% ipython --no-banner

In [1]: import numpy as np

In [2]: np.set_printoptions(precision=1, suppress=True, linewidth=120, floatmode="fixed")

In [3]: data, _ = np.linalg.qr(np.array([[-0.1, 0.8, 0.6], [1.4, 0.2, -0.3], [1.0, 0.2, 1.0]]))

In [4]: data.round(1) + 0
Out[4]: 
array([[-0.1, -1.0, -0.1],
       [ 0.8,  0.0, -0.6],
       [ 0.6, -0.1,  0.8]])

In [5]: Q, evecs = np.linalg.qr(data[:, :1])[0], np.linalg.qr(data[:, 1:])[0]

In [6]: sv = np.linalg.svd(Q.T @ evecs, compute_uv=False)

In [7]: sv.round(1) + 0
Out[7]: array([0.0])

In [8]: np.degrees(np.arccos(sv.clip(0, 1)))
Out[8]: array([90.0])

In [9]: np.round(np.linalg.norm(Q @ Q.T - evecs @ evecs.T, 2), 1)
Out[9]: np.float64(1.0)

In [10]: (sv > 0.9).sum()
Out[10]: np.int64(0)

In [11]: G = data.T @ data

In [12]: np.linalg.eigvalsh(G)[::-1]
Out[12]: array([1.0, 1.0, 1.0])

In [13]: (data @ data.T).shape
Out[13]: (3, 3)

In [14]: np.trace(G), (data ** 2).sum()
Out[14]: (np.float64(3.0), np.float64(3.0))

In [15]: np.linalg.matrix_rank(G)
Out[15]: np.int64(3)

In [16]: np.allclose(G, G.T)
Out[16]: True

In [17]: x0 = np.array([1, 0, 3])

In [18]: h1 = np.maximum(data @ x0, 0)

In [19]: np.flatnonzero(h1 > 1e-9)
Out[19]: array([2])

In [20]: np.maximum(data @ (3 * x0), 0)
Out[20]: array([0.0, 0.0, 9.0])

In [21]: blk = np.stack([data, -2 * data, data[::-1]])

In [22]: np.einsum("bij,cij->bc", blk, blk)
Out[22]: 
array([[ 3.0, -6.0,  1.0],
       [-6.0, 12.0, -2.0],
       [ 1.0, -2.0,  3.0]])

In [23]: (blk @ data.T).shape
Out[23]: (3, 3, 3)

In [24]: blk.sum(axis=0)
Out[24]: 
array([[ 0.6,  0.9,  0.9],
       [ 0.0,  0.0,  0.0],
       [-0.6, -0.9, -0.9]])

In [25]: np.linalg.matrix_rank(blk.reshape(3, -1))
Out[25]: np.int64(2)

In [26]: np.linalg.norm(blk, axis=(1, 2))
Out[26]: array([1.7, 3.5, 1.7])

In [27]: np.linalg.matrix_rank(blk)
Out[27]: array([3, 3, 3])

In [28]: np.linalg.det(blk)
Out[28]: array([ 1.0, -8.0, -1.0])

In [29]: rng = np.random.default_rng(11966)

In [30]: labels = rng.permutation(3)

In [31]: labels
Out[31]: array([2, 0, 1])

In [32]: M2 = data[labels][:, labels]

In [33]: round(np.trace(M2), 1)
Out[33]: np.float64(0.7)

In [34]: np.allclose(M2, data)
Out[34]: False

In [35]: M2.round(1) + 0
Out[35]: 
array([[ 0.8,  0.6, -0.1],
       [-0.1, -0.1, -1.0],
       [-0.6,  0.8,  0.0]])
